$ python3 -q
>>> import numpy as np
>>> import numpy.linalg as la
>>> np.set_printoptions(precision=2, suppress=True, linewidth=120)
>>> tidy = lambda a: np.round(a, 2) + 0
>>> M = np.load("data.npy")
>>> tidy(M)
array([[-0.55,  0.06,  0.45,  0.07,  0.07,  0.18,  0.66,  0.1 ],
       [ 0.08, -0.77,  0.22, -0.48,  0.31,  0.13, -0.04,  0.  ],
       [ 0.28, -0.18, -0.46,  0.34,  0.1 ,  0.65,  0.35, -0.01],
       [ 0.08,  0.36,  0.22, -0.42, -0.15,  0.51, -0.1 , -0.59],
       [-0.4 , -0.22, -0.43,  0.02,  0.05, -0.32,  0.17, -0.69],
       [-0.4 ,  0.12, -0.53, -0.57, -0.17,  0.16, -0.01,  0.41],
       [-0.51, -0.02,  0.03,  0.34,  0.35,  0.34, -0.62,  0.  ],
       [-0.16, -0.41,  0.12,  0.2 , -0.84,  0.14, -0.15, -0.01]])
>>> rng = np.random.default_rng(753354)
>>> idx = rng.permutation(8)
>>> other = M[:, idx] * rng.choice([-1, 1], 8)
>>> tidy(other)
array([[ 0.66, -0.07, -0.1 ,  0.45, -0.06, -0.55, -0.07,  0.18],
       [-0.04,  0.48,  0.  ,  0.22,  0.77,  0.08, -0.31,  0.13],
       [ 0.35, -0.34,  0.01, -0.46,  0.18,  0.28, -0.1 ,  0.65],
       [-0.1 ,  0.42,  0.59,  0.22, -0.36,  0.08,  0.15,  0.51],
       [ 0.17, -0.02,  0.69, -0.43,  0.22, -0.4 , -0.05, -0.32],
       [-0.01,  0.57, -0.41, -0.53, -0.12, -0.4 ,  0.17,  0.16],
       [-0.62, -0.34,  0.  ,  0.03,  0.02, -0.51, -0.35,  0.34],
       [-0.15, -0.2 ,  0.01,  0.12,  0.41, -0.16,  0.84,  0.14]])
>>> left, _, Vt = la.svd(M.T @ other)
>>> print(tidy(left @ Vt))
[[ 0.  0.  0.  0.  0.  1.  0.  0.]
 [ 0.  0.  0.  0. -1.  0.  0.  0.]
 [ 0.  0.  0.  1.  0.  0.  0.  0.]
 [ 0. -1.  0.  0.  0.  0.  0.  0.]
 [ 0.  0.  0.  0.  0.  0. -1.  0.]
 [ 0.  0.  0.  0.  0.  0.  0.  1.]
 [ 1.  0.  0.  0.  0.  0.  0.  0.]
 [ 0.  0. -1.  0.  0.  0.  0.  0.]]
>>> x = np.array([0, -1, -2, 0, -3, 1, 0, 1])
>>> print(tidy(la.norm(x)), tidy(la.norm(M @ x)))
4.0 4.0
>>> tidy(np.abs(la.eigvals(M)))
array([1., 1., 1., 1., 1., 1., 1., 1.])
>>> tidy(M.T @ (M @ x))
array([ 0., -1., -2.,  0., -3.,  1.,  0.,  1.])
>>> print(8 - la.matrix_rank(M - np.eye(8), tol=1e-8))
1
>>> tidy(la.det(M))
np.float64(-1.0)
>>> tidy(la.inv(M))
array([[-0.55,  0.08,  0.28,  0.08, -0.4 , -0.4 , -0.51, -0.16],
       [ 0.06, -0.77, -0.18,  0.36, -0.22,  0.12, -0.02, -0.41],
       [ 0.45,  0.22, -0.46,  0.22, -0.43, -0.53,  0.03,  0.12],
       [ 0.07, -0.48,  0.34, -0.42,  0.02, -0.57,  0.34,  0.2 ],
       [ 0.07,  0.31,  0.1 , -0.15,  0.05, -0.17,  0.35, -0.84],
       [ 0.18,  0.13,  0.65,  0.51, -0.32,  0.16,  0.34,  0.14],
       [ 0.66, -0.04,  0.35, -0.1 ,  0.17, -0.01, -0.62, -0.15],
       [ 0.1 ,  0.  , -0.01, -0.59, -0.69,  0.41,  0.  , -0.01]])
>>> left, sv, Vt = la.svd(M, full_matrices=False)
>>> tidy(sv)
array([1., 1., 1., 1., 1., 1., 1., 1.])
>>> tidy(np.cumsum(sv ** 2) / np.sum(sv ** 2))
array([0.13, 0.25, 0.38, 0.5 , 0.63, 0.75, 0.88, 1.  ])
